In [1]: import numpy as np

In [2]: from numpy import linalg as LA

In [3]: np.set_printoptions(precision=1, suppress=True, linewidth=120)

In [4]: rd = lambda a: np.round(a, 1) + 0

In [5]: A = np.loadtxt("dump.csv", delimiter=",")

In [6]: rd(A)
Out[6]: 
array([[ 1. ,  1.3, -0.6,  0.8,  1.5, -0.1, -1.8],
       [-0.3,  0.2,  1.9, -0.3,  1.2, -2. ,  0.3],
       [-0.3, -2.2,  0.8,  0.9,  0.6,  0.6, -1.3],
       [ 0.2, -1.2, -1.9,  0.5,  0.7, -1.5,  0.8],
       [-0.6, -0.3, -0.6, -1.6, -1. , -1.1, -1.9],
       [-1.9,  0.8, -0.2,  1.9, -0.9, -0.6, -0.3],
       [ 2. , -0.3,  0.7,  1. , -1.7, -0.9, -0.2]])

In [7]: W1 = np.array([[1, 3, 3],
   ...:     [2, 4, 4],
   ...:     [2, 2, 4],
   ...:     [2, 5, 2],
   ...:     [0, 0, 1],
   ...:     [3, 1, 0],
   ...:     [4, 2, 5]])

In [8]: beta = np.array([-4, 1, -3])

In [9]: hid = np.maximum(A @ W1 + beta, 0)

In [10]: (hid > 0).astype(int)
Out[10]: 
array([[0, 1, 0],
       [0, 1, 1],
       [0, 0, 0],
       [0, 0, 0],
       [0, 0, 0],
       [0, 1, 0],
       [0, 1, 1]])

In [11]: LA.matrix_rank(hid)
Out[11]: np.int64(2)

In [12]: rd(hid)
Out[12]: 
array([[ 0. ,  8.2,  0. ],
       [ 0. ,  1.5,  6.1],
       [ 0. ,  0. ,  0. ],
       [ 0. ,  0. ,  0. ],
       [ 0. ,  0. ,  0. ],
       [ 0. ,  6.5,  0. ],
       [ 0. , 10.9,  4. ]])

In [13]: Z = np.array([[0, 2], [-1, -2], [-2, -2]])

In [14]: print(rd(hid @ Z))
[[ -8.2 -16.4]
 [-13.7 -15.3]
 [  0.    0. ]
 [  0.    0. ]
 [  0.    0. ]
 [ -6.5 -13. ]
 [-18.9 -29.8]]

In [15]: r0, r1 = A[0], A[3]

In [16]: rd(r0 @ r0)
Out[16]: np.float64(9.0)

In [17]: p = (r0 @ r1) / (r0 @ r0) * r0

In [18]: print(rd(r1 - p))
[ 0.2 -1.2 -1.9  0.5  0.7 -1.5  0.8]

In [19]: (r1 - p) @ r0
Out[19]: np.float64(0.0)

In [20]: LA.matrix_rank(np.outer(r0, r1))
Out[20]: np.int64(1)

In [21]: r0 = np.array([3, -1, 6, 2, -2, -2, 2])

In [22]: other = A + np.outer(r0, np.eye(7)[1])

In [23]: LA.matrix_rank(other - A)
Out[23]: np.int64(1)

In [24]: rd(LA.det(other) / LA.det(A)), rd(1 + LA.solve(A, r0)[1])
Out[24]: (np.float64(-0.5), np.float64(-0.5))

In [25]: rd(other)
Out[25]: 
array([[ 1. ,  4.3, -0.6,  0.8,  1.5, -0.1, -1.8],
       [-0.3, -0.8,  1.9, -0.3,  1.2, -2. ,  0.3],
       [-0.3,  3.8,  0.8,  0.9,  0.6,  0.6, -1.3],
       [ 0.2,  0.8, -1.9,  0.5,  0.7, -1.5,  0.8],
       [-0.6, -2.3, -0.6, -1.6, -1. , -1.1, -1.9],
       [-1.9, -1.2, -0.2,  1.9, -0.9, -0.6, -0.3],
       [ 2. ,  1.7,  0.7,  1. , -1.7, -0.9, -0.2]])

In [26]: print(LA.matrix_rank(LA.inv(other) - LA.inv(A), tol=1e-8))
1

In [27]: feats = np.array([[2.0, 1.2, -0.3, -1.3, 2.1],
    ...:     [-1.5, 0.9, 0.0, 1.2, 0.6],
    ...:     [0.8, 2.3, -2.8, 0.3, 0.0],
    ...:     [-0.6, -0.2, -0.2, -1.1, 0.4],
    ...:     [0.4, -0.4, -0.3, 1.6, 1.0],
    ...:     [0.8, 0.1, 0.0, -0.3, -0.1],
    ...:     [0.4, 0.0, 0.0, -0.1, 0.3]])

In [28]: feats[:, 0] *= 10

In [29]: feats
Out[29]: 
array([[ 20. ,   1.2,  -0.3,  -1.3,   2.1],
       [-15. ,   0.9,   0. ,   1.2,   0.6],
       [  8. ,   2.3,  -2.8,   0.3,   0. ],
       [ -6. ,  -0.2,  -0.2,  -1.1,   0.4],
       [  4. ,  -0.4,  -0.3,   1.6,   1. ],
       [  8. ,   0.1,   0. ,  -0.3,  -0.1],
       [  4. ,   0. ,   0. ,  -0.1,   0.3]])

In [30]: other = np.array([[4, 2], [2, 2], [-1, 4], [2, -5], [-4, -5]])

In [31]: rd(np.einsum("ik,kj->ji", feats, other))
Out[31]: 
array([[ 71.7, -58.2,  40. , -28. ,  14.7,  32. ,  14.6],
       [ 37.2, -37.2,   7.9,  -9.7,  -7. ,  18.2,   7. ]])

In [32]: rd(np.einsum("ij,ij->i", feats, feats))
Out[32]: array([407.6, 227.6,  77.2,  37.4,  19.8,  64.1,  16.1])

In [33]: rd(feats @ other)
Out[33]: 
array([[ 71.7,  37.2],
       [-58.2, -37.2],
       [ 40. ,   7.9],
       [-28. ,  -9.7],
       [ 14.7,  -7. ],
       [ 32. ,  18.2],
       [ 14.6,   7. ]])

In [34]: print(LA.matrix_rank(np.vstack([feats, other.T])))
5

In [35]: W0 = np.load("case10.npy")

In [36]: W0
Out[36]: 
array([[ 1.3,  3.5,  2.7, -1.1, -1.3,  0.8],
       [ 4.4,  1.1, -1. , -1.3, -1. ,  0.6],
       [ 1.3, -4.5,  0. ,  1.6, -0.1,  0.8],
       [-1.3,  3.2,  1.3, -3. , -1.4,  0. ],
       [-1.2,  1.2, -1.4,  3.9, -2.2,  0.3],
       [-1.2, -1.6, -0.5,  1.4,  4. ,  1.8],
       [ 1.7,  3.4, -0.1, -2. ,  1.8,  1.9],
       [ 0. ,  3.3,  3.3,  1.9,  0.2,  0.2],
       [-2.1,  2.3, -2.5, -3. ,  0. ,  0.2],
       [-0.3, -0.2,  0. , -2.4,  0.4, -4.4],
       [ 2.2,  0.7,  2.1,  2.6, -0.4, -2.9],
       [-1.3, -0.7,  2.4,  1.3, -3.2,  2.3],
       [-3.9,  1.9,  1.1, -2.2,  0.4, -0.3],
       [-1.3,  1.6, -2.4,  1.5, -3.5,  1. ],
       [-1.6,  2.8,  3.4,  0.5, -1.7,  0.4],
       [ 1. , -1.7,  1.9,  2. , -2.2, -3. ],
       [ 2.4, -1.5,  1.5,  2.4,  1.1, -2.8],
       [-2.4, -1. ,  0.6,  4.1, -0.7, -1.1],
       [ 3.8,  0.1,  1.2, -0.3, -2.9,  1.1],
       [-3.3,  1.8, -3.1,  0.5, -0.2, -1. ],
       [ 0.8, -1.5,  2.8,  1.3, -2.1, -2.9],
       [-1.5,  2.2,  1.4, -3.4, -1. , -1.8],
       [ 1.8,  0. ,  2.4,  1.7, -3.4, -1.2],
       [-1.2,  2.7, -3.4,  0.5,  2.1,  0. ],
       [ 1.1, -4.1,  1.2, -1.9,  1.4,  0. ],
       [ 0.8, -0.4, -1.1,  1. ,  3.6, -3. ],
       [ 0.7,  2.3,  2.4, -3.1,  1.2, -1.6],
       [ 1.4, -3.1, -3. ,  1.5,  1.4, -0.4]])

In [37]: Ac = W0 - W0.mean(axis=0)

In [38]: evecs = LA.svd(Ac)[2][:2]

In [39]: other = Ac - Ac @ evecs.T @ evecs

In [40]: LA.norm(other, axis=1).round(6).argmax()
Out[40]: np.int64(1)

In [41]: print(rd(np.diag(evecs.T @ evecs)))
[0.2 0.6 0.5 0.3 0.4 0. ]

In [42]: K = np.loadtxt("out9.csv", delimiter=",")

In [43]: K
Out[43]: 
array([[ 5.,  5.,  5.,  5.,  5.,  5.,  5.,  5.],
       [ 5., 10., 10., 10., 10., 10., 10., 10.],
       [ 5., 10., 15., 15., 15., 15., 15., 15.],
       [ 5., 10., 15., 20., 20., 20., 20., 20.],
       [ 5., 10., 15., 20., 25., 25., 25., 25.],
       [ 5., 10., 15., 20., 25., 30., 30., 30.],
       [ 5., 10., 15., 20., 25., 30., 35., 35.],
       [ 5., 10., 15., 20., 25., 30., 35., 40.]])

In [44]: Lm = LA.cholesky(K)

In [45]: rd(np.prod(np.diag(Lm)) ** 2), rd(LA.det(K))
Out[45]: (np.float64(390625.0), np.float64(390625.0))

In [46]: rd(K / np.sqrt(np.outer(np.diag(K), np.diag(K))))
Out[46]: 
array([[1. , 0.7, 0.6, 0.5, 0.4, 0.4, 0.4, 0.4],
       [0.7, 1. , 0.8, 0.7, 0.6, 0.6, 0.5, 0.5],
       [0.6, 0.8, 1. , 0.9, 0.8, 0.7, 0.7, 0.6],
       [0.5, 0.7, 0.9, 1. , 0.9, 0.8, 0.8, 0.7],
       [0.4, 0.6, 0.8, 0.9, 1. , 0.9, 0.8, 0.8],
       [0.4, 0.6, 0.7, 0.8, 0.9, 1. , 0.9, 0.9],
       [0.4, 0.5, 0.7, 0.8, 0.8, 0.9, 1. , 0.9],
       [0.4, 0.5, 0.6, 0.7, 0.8, 0.9, 0.9, 1. ]])

In [47]: LA.eigvalsh(K).min() > 0
Out[47]: np.True_

In [48]: Ac = W0 - W0.mean(axis=0)

In [49]: Uu, sig, vt = LA.svd(Ac, full_matrices=False)

In [50]: np.searchsorted(np.cumsum(sig ** 2) / (sig ** 2).sum(), 0.9) + 1
Out[50]: np.int64(5)

In [51]: print((np.sign(Uu[:, 0]) == np.sign(Uu[0, 0])).astype(int))
[1 1 0 1 0 0 1 1 1 1 0 0 1 1 1 0 0 0 0 1 0 1 0 1 0 0 1 0]

In [52]: print(rd(sig ** 2 / (sig ** 2).sum()))
[0.3 0.2 0.2 0.1 0.1 0.1]

In [53]: print(rd(sig))
[14.2 12.4 11.   9.1  7.8  7.5]

In [54]: print(rd(vt[0] * np.sign(vt[0, np.abs(vt[0]).argmax()])))
[-0.4  0.7 -0.1 -0.6  0.   0.2]

In [55]: rd((sig ** 2).sum() ** 2 / (sig ** 4).sum())
Out[55]: np.float64(4.9)

In [56]: E = np.load("layer5.npy")

In [57]: E
Out[57]: 
array([[ 4,  4,  4,  4,  4],
       [ 4,  8,  8,  8,  8],
       [ 4,  8, 12, 12, 12],
       [ 4,  8, 12, 16, 16],
       [ 4,  8, 12, 16, 20]])

In [58]: w, evecs = LA.eigh(E)

In [59]: np.abs(evecs[:, -1]).round(6).argmax()
Out[59]: np.int64(4)

In [60]: rd(evecs @ np.diag(w) @ evecs.T)
Out[60]: 
array([[ 4.,  4.,  4.,  4.,  4.],
       [ 4.,  8.,  8.,  8.,  8.],
       [ 4.,  8., 12., 12., 12.],
       [ 4.,  8., 12., 16., 16.],
       [ 4.,  8., 12., 16., 20.]])

In [61]: (w > 1e-8).sum(), (w < -1e-8).sum()
Out[61]: (np.int64(5), np.int64(0))

In [62]: W1 = np.array([[-5, -1, -2], [-6, -9, 2], [6, -7, -3], [-4, -9, 2], [-9, 3, -6]])

In [63]: beta = np.array([1, 2, 0])

In [64]: hid = np.maximum(E @ W1 + beta, 0)

In [65]: print(LA.matrix_rank(hid))
0

In [66]: (hid > 0).mean(axis=0)
Out[66]: array([0., 0., 0.])

In [67]: print(hid)
[[0 0 0]
 [0 0 0]
 [0 0 0]
 [0 0 0]
 [0 0 0]]

In [68]: Z = np.array([[1, 0], [0, 0], [2, 0]])

In [69]: hid @ Z
Out[69]: 
array([[0, 0],
       [0, 0],
       [0, 0],
       [0, 0],
       [0, 0]])
